$ ipython --no-banner

In [1]: import numpy as np

In [2]: import numpy.linalg as la

In [3]: np.set_printoptions(suppress=True, linewidth=120)

In [4]: def tidy(a):
   ...:     return np.round(a, 2) + 0
   ...: 

In [5]: E = np.load("test9.npy")

In [6]: E
Out[6]: 
array([[ 5,  0,  0],
       [ 0,  3,  0],
       [ 0,  0, -2]])

In [7]: hat = np.triu(np.array([[2, 4, 7], [-7, -1, 2], [-1, -1, -1]]), 1) + np.eye(3)

In [8]: other = hat @ E @ la.inv(hat)

In [9]: tidy(la.det(other))
Out[9]: np.float64(-30.0)

In [10]: la.matrix_rank(other)
Out[10]: np.int64(3)

In [11]: hat @ E - E @ hat
Out[11]: 
array([[  0.,  -8., -49.],
       [  0.,   0., -10.],
       [  0.,   0.,   0.]])

In [12]: ang = np.radians(180)

In [13]: R = np.eye(3)

In [14]: R[1, 1] = R[0, 0] = np.cos(ang)

In [15]: R[1, 0], R[0, 1] = -np.sin(ang), np.sin(ang)

In [16]: tidy(R)
Out[16]: 
array([[-1.,  0.,  0.],
       [ 0., -1.,  0.],
       [ 0.,  0.,  1.]])

In [17]: other = E @ R.T

In [18]: np.allclose(E @ E.T, other @ other.T)
Out[18]: True

In [19]: np.allclose(la.norm(E, axis=1), la.norm(other, axis=1))
Out[19]: True

In [20]: tidy(la.det(R)), np.trace(R)
Out[20]: (np.float64(1.0), np.float64(-1.0))

In [21]: tidy(other)
Out[21]: 
array([[-5.,  0.,  0.],
       [ 0., -3.,  0.],
       [ 0.,  0., -2.]])

In [22]: np.abs(other - E).max(axis=0)
Out[22]: array([10.,  6.,  0.])
